>>> import numpy as np
>>> np.set_printoptions(precision=3, suppress=True, linewidth=140, floatmode="fixed")
>>> M = np.array([[0, 1], [2, 1], [2, 0]])
>>> M[-1] = M[0] + 4 * M[1]
>>> print(M)
[[0 1]
 [2 1]
 [8 5]]
>>> U, sigma, VT = np.linalg.svd(M)
>>> print(sigma)
[9.708 0.874]
>>> Y = U[:, :1] @ np.diag(sigma[:1]) @ VT[:1]
>>> print(np.linalg.matrix_rank(M, rtol=0.05))
2
>>> print(np.linalg.matrix_rank(Y))
1
>>> print(round(float(np.linalg.norm(M - Y) / np.linalg.norm(M)), 3))
0.09
>>> print(round(np.abs(M - Y).max(), 3))
0.719
>>> Y = np.c_[M[:, :1] @ np.array([[0]]), np.array([0, 0, 0])]
>>> print(Y)
[[0 0]
 [0 0]
 [0 0]]
>>> print(np.linalg.matrix_rank(np.c_[M, Y]))
2
>>> print(np.linalg.matrix_rank(Y))
0
>>> x0 = np.array([-2, -3])
>>> print(M @ (2 * x0))
[ -6 -14 -62]
>>> print(M @ np.eye(2)[0])
[0.000 2.000 8.000]
>>> print((M * x0).sum(axis=1))
[ -3  -7 -31]
>>> print(M * x0)
[[  0  -3]
 [ -4  -3]
 [-16 -15]]
>>> print(M @ np.ones(2))
[ 1.000  3.000 13.000]
>>> print(np.linalg.norm(M @ x0) <= np.linalg.norm(M, 2) * np.linalg.norm(x0) + 1e-9)
True
>>> r0, g = M[1], M[0]
>>> print(r0 @ r0)
5
>>> pr = (r0 @ g) / (r0 @ r0) * r0
>>> print(np.outer(r0, g))
[[0 2]
 [0 1]]
>>> print(round(float(np.linalg.norm(r0 + g) ** 2 + np.linalg.norm(r0 - g) ** 2), 3))
12.0
>>> print(pr)
[0.400 0.200]
>>> feats = 5 * np.eye(5) + np.eye(5, k=1)
>>> print(feats)
[[5.000 1.000 0.000 0.000 0.000]
 [0.000 5.000 1.000 0.000 0.000]
 [0.000 0.000 5.000 1.000 0.000]
 [0.000 0.000 0.000 5.000 1.000]
 [0.000 0.000 0.000 0.000 5.000]]
>>> print(feats @ feats)
[[25.000 10.000  1.000  0.000  0.000]
 [ 0.000 25.000 10.000  1.000  0.000]
 [ 0.000  0.000 25.000 10.000  1.000]
 [ 0.000  0.000  0.000 25.000 10.000]
 [ 0.000  0.000  0.000  0.000 25.000]]
>>> print(np.linalg.matrix_rank(feats - feats[0, 0] * np.eye(5)))
4
>>> print([int(np.linalg.matrix_rank(np.linalg.matrix_power(feats, p))) for p in range(1, 6)])
[5, 5, 5, 5, 5]
